$ python -q
>>> import numpy as np
>>> np.set_printoptions(suppress=True, linewidth=160)
>>> M = np.array([[1.0, 0.5, 0.25, 0.12],
...     [0.5, 1.0, 0.5, 0.25],
...     [0.25, 0.5, 1.0, 0.5],
...     [0.12, 0.25, 0.5, 1.0]])
>>> ev, V = np.linalg.eigh(M)
>>> print(np.round(ev.sum(), 2), np.trace(M))
4.0 4.0
>>> print(np.round(np.abs(V[:, -1]), 2))
[0.43 0.56 0.56 0.43]
>>> print(ev.round(2))
[0.38 0.54 1.   2.08]
>>> print(np.abs(V[:, -1]).round(6).argmax())
1
>>> print(np.unique(ev.round(6) + 0, return_counts=True)[1])
[1 1 1 1]
>>> print(np.round(np.linalg.svd(M, compute_uv=False), 2))
[2.08 1.   0.54 0.38]
>>> print(np.round(np.linalg.eigvalsh(M + -1 * np.eye(4)), 2) + 0)
[-0.62 -0.46  0.    1.08]
>>> print((ev > 1e-8).sum(), (ev < -1e-8).sum())
4 0
>>> print(np.round(V.T @ M @ V, 2) + 0)
[[0.38 0.   0.   0.  ]
 [0.   0.54 0.   0.  ]
 [0.   0.   1.   0.  ]
 [0.   0.   0.   2.08]]
>>> r0 = np.array([2, 1, 2])
>>> print(np.round(np.cross(M[2, :3], M[3, :3]), 2) + 0)
[ 0.   -0.01  0.  ]
>>> print(np.round(np.correlate(M[2], M[3], "full"), 2))
[0.25 0.62 1.31 1.16 0.56 0.24 0.06]
>>> print(np.convolve(M[2], r0))
[0.5  1.25 3.   3.   2.5  1.  ]
>>> mat = np.load("sample15.npy")
>>> print(mat)
[[ -2.  -2.  -8.   4.]
 [ -8.   0. -12.   8.]
 [  4.   0.   6.  -4.]
 [  4.  -2.   0.  -2.]]
>>> rng = np.random.default_rng(28250)
>>> idx = rng.permutation(4)
>>> print(idx)
[2 1 0 3]
>>> other = M[idx][:, idx]
>>> print(np.allclose(other, M))
False
>>> print(np.round(np.sort(np.abs(np.linalg.eigvals(other))), 2))
[0.38 0.54 1.   2.08]
>>> print(np.trace(other))
4.0
>>> feats = np.load("m.npy")
>>> print(feats)
[[14 10  7 10]
 [10 10 10  8]
 [ 7 10 14  9]
 [10  8  9  2]]
>>> ev, V = np.linalg.eig(feats)
>>> print(np.round(np.prod(ev), 2))
-628.0
>>> print(np.round(np.sort(np.linalg.eigvals(np.linalg.inv(feats))), 2))
[-0.2   0.03  0.14  2.12]
>>> print(ev.round(2))
[37.54  7.03 -5.04  0.47]
>>> ev, V = np.linalg.eigh(feats)
>>> x = np.array([-1, 3, 3, 3])
>>> print(np.round(V * np.abs(ev) @ V.T, 2))
[[15.12 10.29  7.87  6.97]
 [10.29 10.08 10.22  7.22]
 [ 7.87 10.22 14.67  6.65]
 [ 6.97  7.22  6.65 10.21]]
>>> print(np.round(np.linalg.eigvalsh(feats[1:, 1:]), 2))
[-3.64  1.84 27.81]
>>> print(round(float(x @ feats @ x / (x @ x)), 2), np.round(ev[0], 2), np.round(ev[-1], 2))
20.43 -5.04 37.54
>>> print((np.sign(V[:, -1].round(6)) == np.sign(V[0, -1].round(6))).astype(int))
[1 1 1 1]
>>> U, sv, Vt = np.linalg.svd(feats)
>>> print(sv.round(2))
[37.54  7.03  5.04  0.47]
>>> other = U[:, :3] @ np.diag(sv[:3]) @ Vt[:3]
>>> print(round(np.abs(feats - other).max(), 2))
0.35
>>> print(np.linalg.matrix_rank(feats, rtol=0.05))
3
>>> print(round(float(np.linalg.norm(feats - other, 2)), 2), round(sv[3], 2))
0.47 0.47
>>> print([round(float(np.linalg.det(feats[:i, :i])), 2) + 0 for i in range(1, 5)])
[14.0, 40.0, 70.0, -628.0]
>>> cent = np.array([[1, 2, 0], [1, -2, -2]])
>>> X = rng.normal(size=(16, 2)) @ cent + np.array([0, -2, -1])
>>> print(X.round(2))
[[ 2.27  0.54 -2.  ]
 [-0.52 -2.32 -0.64]
 [ 2.22 -5.52 -4.98]
 [ 0.47 -6.22 -3.59]
 [ 0.16  4.6   2.14]
 [ 3.22 -1.66 -4.05]
 [ 0.24 -3.71 -2.09]
 [-1.7  -3.04  0.18]
 [-0.7  -4.25 -1.42]
 [-1.84  0.35  2.02]
 [ 1.21 -7.13 -4.78]
 [-0.92 -2.83 -0.49]
 [-1.02 -3.67 -0.81]
 [-2.31 -4.41  0.11]
 [ 0.35 -2.86 -1.78]
 [-0.27 -0.05  0.24]]
>>> cen = X - X.mean(axis=0)
>>> V = np.linalg.svd(cen)[2][:2]
>>> other = cen - cen @ V.T @ V
>>> print(np.round((cen @ V.T).std(axis=0), 2))
[3.31 1.94]
>>> print(np.round(np.diag(V.T @ V), 2))
[0.56 0.89 0.56]
>>> idx = X[:, 1] > np.median(X[:, 1])
>>> r0 = X[idx].mean(axis=0) - X[~idx].mean(axis=0)
>>> print(((X - X.mean(axis=0)) @ r0 > 0).astype(int))
[1 1 0 0 1 1 0 0 0 1 0 1 0 0 0 1]
>>> print(r0.round(2))
[0.5  4.21 1.6 ]
>>> G = X.T @ X
>>> print(np.allclose(G, G.T))
True
>>> print(np.round(np.diag(G), 2))
[ 36.66 239.82 100.44]
>>> G = np.cov(X, rowvar=False)
>>> print(np.round(np.polyfit(X[:, 0], X[:, 1], 1), 2))
[-0.04 -2.63]
>>> print(G.shape)
(3, 3)
>>> print(np.round(np.median(X, axis=0), 2))
[-0.05 -2.95 -1.12]
>>> print(np.argsort(-X.std(axis=0).round(6), kind="stable"))
[1 2 0]
>>> print([round(float(x), 2) for x in np.linalg.svd(X, compute_uv=False)[:3]])
[17.72, 7.93, 0.0]
>>> E = np.array([[6.59, -1.05, -0.65],
...     [4.78, -0.17, 1.22],
...     [4.53, -1.36, -1.15],
...     [9.3, -1.44, -0.53],
...     [-1.08, 0.77, 2.06],
...     [-0.68, 0.27, 1.26],
...     [4.39, -0.71, -1.1],
...     [3.83, -0.82, -1.24],
...     [2.54, -0.26, 0.29],
...     [4.99, -0.18, 1.02],
...     [-11.98, 1.61, -0.86],
...     [5.14, -0.57, 0.36],
...     [-0.64, 0.5, 0.99],
...     [-0.6, -0.23, -0.93],
...     [-20.66, 2.67, -0.3],
...     [0.89, -0.52, -1.16],
...     [4.05, -0.87, 0.01],
...     [3.16, -0.45, -1.08]])
>>> x = np.array([-1, -4, 2])
>>> y = E @ x
>>> coef, lr = np.zeros(3), 1 / np.linalg.norm(E, 2) ** 2
>>> for i in range(25):
...     coef -= lr * E.T @ (E @ coef - y)
...     if i % 5 == 0: print(i, round(np.linalg.norm(E @ coef - y), 2))
... 
0 4.58
5 4.33
10 4.12
15 3.94
20 3.8
>>> print(round(float(np.linalg.cond(E)), 2))
41.2
>>> cen = E - E.mean(axis=0)
>>> U, sv, Vt = np.linalg.svd(cen, full_matrices=False)
>>> print(np.round(np.abs(Vt[-1]), 2))
[0.13 0.95 0.29]
>>> print(sv.round(2))
[29.36  4.47  0.72]
>>> print((np.sign(U[:, 0]) == np.sign(U[0, 0])).astype(int))
[1 1 1 1 0 0 1 1 1 1 0 1 0 0 0 0 1 1]
>>> print(np.round(cen.mean(axis=0), 2) + 0)
[0. 0. 0.]
>>> print(np.round(sv ** 2 / (sv ** 2).sum(), 2) + 0)
[0.98 0.02 0.  ]
>>> print(round(float((sv ** 2).sum() ** 2 / (sv ** 4).sum()), 2))
1.05
>>> print(np.unravel_index(np.abs(E).argmax(), E.shape))
(np.int64(14), np.int64(0))
>>> print(np.linalg.matrix_rank(E))
3
>>> print(np.round(E.mean(axis=0), 2))
[ 1.03 -0.16 -0.1 ]
>>> x = np.array([8, 6, 5])
>>> y = E @ x
>>> print(np.round(np.linalg.pinv(E) @ E, 2) + 0)
[[1. 0. 0.]
 [0. 1. 0.]
 [0. 0. 1.]]
>>> try:
...     np.linalg.solve(E, y)
... except np.linalg.LinAlgError as e:
...     print("failed:", e)
... 
failed: Last 2 dimensions of the array must be square
>>> y = y + 0.02 * rng.normal(size=18)
>>> print(y.round(2))
[  43.15   43.34   22.34   63.11    6.26    2.51   25.33   19.52   20.21   43.98  -90.46   39.49    2.84  -10.84 -150.74   -1.84   27.27   17.15]
>>> coef, *_ = np.linalg.lstsq(E, y)
>>> print(np.round(E.T @ (y - E @ coef), 2) + 0)
[0. 0. 0.]
>>> print(round(np.linalg.norm(y - E @ coef), 2))
0.09
>>> idx = E[:, 0] > np.median(E[:, 0])
>>> r0 = E[idx].mean(axis=0) - E[~idx].mean(axis=0)
>>> print(np.argsort(-np.abs(r0).round(6), kind="stable"))
[0 1 2]
>>> print(np.round((((E - E.mean(axis=0)) @ r0 > 0) == idx).mean(), 2))
0.89
>>> print(idx.astype(int))
[1 1 1 1 0 0 1 1 0 1 0 1 0 0 0 0 1 0]
>>> A = np.load("x.npy")
>>> print(A)
[[  0.4  10.   -0.8  -0.3]
 [  1.2 -12.   -1.4  -0.9]
 [ -1.4   8.   -0.3  -1.1]]
>>> # column 1 dominates
>>> th = np.radians(180)
>>> Rm = np.eye(4)
>>> Rm[1, 1] = Rm[0, 0] = np.cos(th)
>>> Rm[1, 0], Rm[0, 1] = -np.sin(th), np.sin(th)
>>> print(Rm.round(2) + 0)
[[-1.  0.  0.  0.]
 [ 0. -1.  0.  0.]
 [ 0.  0.  1.  0.]
 [ 0.  0.  0.  1.]]
>>> other = A @ Rm.T
>>> print(np.round(np.linalg.svd(A, compute_uv=False), 2), np.round(np.linalg.svd(other, compute_uv=False), 2))
[17.6   2.1   1.51] [17.6   2.1   1.51]
